% ipython --no-banner

In [1]: import numpy as np

In [2]: from numpy import linalg as LA

In [3]: np.set_printoptions(precision=1, suppress=True, linewidth=120, legacy="1.25")

In [4]: tidy = lambda a: np.round(a, 1) + 0

In [5]: sv = 5 * 0.9 ** np.arange(7)

In [6]: rng = np.random.default_rng(765)

In [7]: K = rng.normal(size=(17, 7)) * rng.permutation(sv)

In [8]: tidy(K)
Out[8]: 
array([[-2.7,  7. ,  4. ,  0.9,  4.6,  2.4,  2.1],
       [-1.5, -0.9, -4.8, -1.1,  0.9, -4.4, -0.9],
       [ 2. ,  3.5,  2.1, -1.5, -2.3, -1. ,  3.6],
       [-1.8, -1.3, -4.9,  3.2,  2.3, -2.5,  3.5],
       [-3.9,  4.4,  0.6, -2.7,  5.7, -0.4,  0.1],
       [-0.9, -5.2, -1. ,  2.8, -2.3, -0.2, -0.2],
       [ 1.8,  2.8, -3.6, -0.4,  3.5,  1.4,  1.2],
       [ 0.7, -1.9,  4.8, -3.7, -1.6, -0.9, -0.2],
       [ 7.2, -0.4, -2.8, -2.4,  2.9,  5. ,  3. ],
       [-0.9,  1.1,  2.2, -2.5,  0.4, -2.5, -3.8],
       [ 0.6,  8.1, -6.9, -1.6,  1.2, -1.8, -2.2],
       [-3.6, -5.2, -1.3, -1.8,  7.6, -1.8,  3.8],
       [-4.3, -0.1, -0.4,  3.8,  1.6,  2.3,  9.5],
       [ 2.2, -4.1, -1.4, -2.7, -2.4,  2.2, -8.5],
       [ 2.5,  4.8,  1.1,  1.1,  1.7, -0.2, -1.5],
       [-0.7, -4.3, -0.1,  3.6, -1.9, -1.7,  2. ],
       [ 4.4, -4.1, -7.9,  0.1, -2.3,  2.1,  0.8]])

In [9]: x = np.array([3, 0, 3, -1, 3, 2, -3])

In [10]: y = K @ x

In [11]: tidy(LA.pinv(K) @ K)
Out[11]: 
array([[1., 0., 0., 0., 0., 0., 0.],
       [0., 1., 0., 0., 0., 0., 0.],
       [0., 0., 1., 0., 0., 0., 0.],
       [0., 0., 0., 1., 0., 0., 0.],
       [0., 0., 0., 0., 1., 0., 0.],
       [0., 0., 0., 0., 0., 1., 0.],
       [0., 0., 0., 0., 0., 0., 1.]])

In [12]: tidy(LA.lstsq(K, y)[0])
Out[12]: array([ 3.,  0.,  3., -1.,  3.,  2., -3.])

In [13]: y = y + 0.3 * rng.normal(size=17)

In [14]: tidy(y)
Out[14]: 
array([ 14.6, -21.3,  -6.4, -31.6,   8.8, -15.3,   4.7,  14.5,  24.6,  13.7, -10.8,  -5.1, -37.1,  28.3,  18.8, -21.1,
       -15.3])

In [15]: b, *_ = LA.lstsq(K, y)

In [16]: tidy(LA.norm(y - K @ b))
Out[16]: 0.7

In [17]: tidy(b)
Out[17]: array([ 2.9,  0. ,  3. , -1. ,  3. ,  2. , -3. ])

In [18]: d = LA.norm(K[:, None] - K[None], axis=-1)

In [19]: np.flatnonzero(d[9] < d.mean() / 2)
Out[19]: array([9])

In [20]: print(tidy(LA.norm(K, axis=1)))
[10.2  7.   6.5  8.   8.6  6.5  6.3  6.7 10.4  5.8 11.2 11.  11.5 10.7  6.1  6.5 10.4]

In [21]: d.shape
Out[21]: (17, 17)

In [22]: tidy(LA.norm(K - K.mean(axis=0), axis=1))
Out[22]: array([10.1,  6.2,  6.9,  6.8,  7.9,  7.3,  4.8,  7.9,  9.6,  6.7, 10.4, 10. , 10.9, 11.5,  6.3,  7.1, 10. ])

In [23]: Z = K[[11, 2]].astype(float)

In [24]: for _ in range(7):
    ...:     z = LA.norm(K[:, None] - Z, axis=-1).argmin(axis=1)
    ...:     Z = np.array([K[z == j].mean(axis=0) for j in range(2)])
    ...: 

In [25]: z
Out[25]: array([1, 0, 1, 0, 1, 0, 1, 1, 1, 1, 1, 0, 0, 1, 1, 0, 0])

In [26]: np.bincount(z)
Out[26]: array([ 7, 10])

In [27]: tidy(Z)
Out[27]: 
array([[-1.2, -3. , -2.9,  1.5,  0.9, -0.9,  2.7],
       [ 1. ,  2.5,  0. , -1.5,  1.4,  0.4, -0.6]])

In [28]: z = K[:, 0] > np.median(K[:, 0])

In [29]: u = K[z].mean(axis=0) - K[~z].mean(axis=0)

In [30]: z.astype(int)
Out[30]: array([0, 0, 1, 0, 0, 0, 1, 1, 1, 0, 1, 0, 0, 1, 1, 0, 1])

In [31]: np.argsort(-np.abs(u).round(6), kind="stable")
Out[31]: array([0, 6, 3, 4, 5, 1, 2])

In [32]: tidy(u)
Out[32]: array([ 4.9,  1.6, -1.2, -2.1, -2. ,  1.8, -2.3])

In [33]: A = np.array([[6, 1, -5, -1, 3, -7, -5, -5],
    ...:     [1, -8, -15, 5, 3, 7, 2, 0],
    ...:     [-5, -15, 4, -1, 3, -3, 12, 2],
    ...:     [-1, 5, -1, 8, 5, -5, -6, -5],
    ...:     [3, 3, 3, 5, -2, -5, -9, 1],
    ...:     [-7, 7, -3, -5, -5, -6, -13, 2],
    ...:     [-5, 2, 12, -6, -9, -13, 16, 3],
    ...:     [-5, 0, 2, -5, 1, 2, 3, 6]])

In [34]: A
Out[34]: 
array([[  6,   1,  -5,  -1,   3,  -7,  -5,  -5],
       [  1,  -8, -15,   5,   3,   7,   2,   0],
       [ -5, -15,   4,  -1,   3,  -3,  12,   2],
       [ -1,   5,  -1,   8,   5,  -5,  -6,  -5],
       [  3,   3,   3,   5,  -2,  -5,  -9,   1],
       [ -7,   7,  -3,  -5,  -5,  -6, -13,   2],
       [ -5,   2,  12,  -6,  -9, -13,  16,   3],
       [ -5,   0,   2,  -5,   1,   2,   3,   6]])

In [35]: # symmetric

In [36]: ev, V = LA.eigh(A)

In [37]: x = np.array([-1, 1, -1, 2, 0, -3, 0, 1])

In [38]: (np.sign(V[:, -1].round(6)) == np.sign(V[0, -1].round(6))).astype(int)
Out[38]: array([1, 1, 0, 1, 1, 1, 0, 0])

In [39]: x @ A @ x
Out[39]: -36

In [40]: np.abs(A).sum(axis=1).max(), tidy(np.abs(ev).max())
Out[40]: (66, 33.5)

In [41]: tidy(LA.eigvalsh(A[1:, 1:]))
Out[41]: array([-27.6,  -9.9,  -4.8,   4.5,   9.2,  14.3,  32.3])
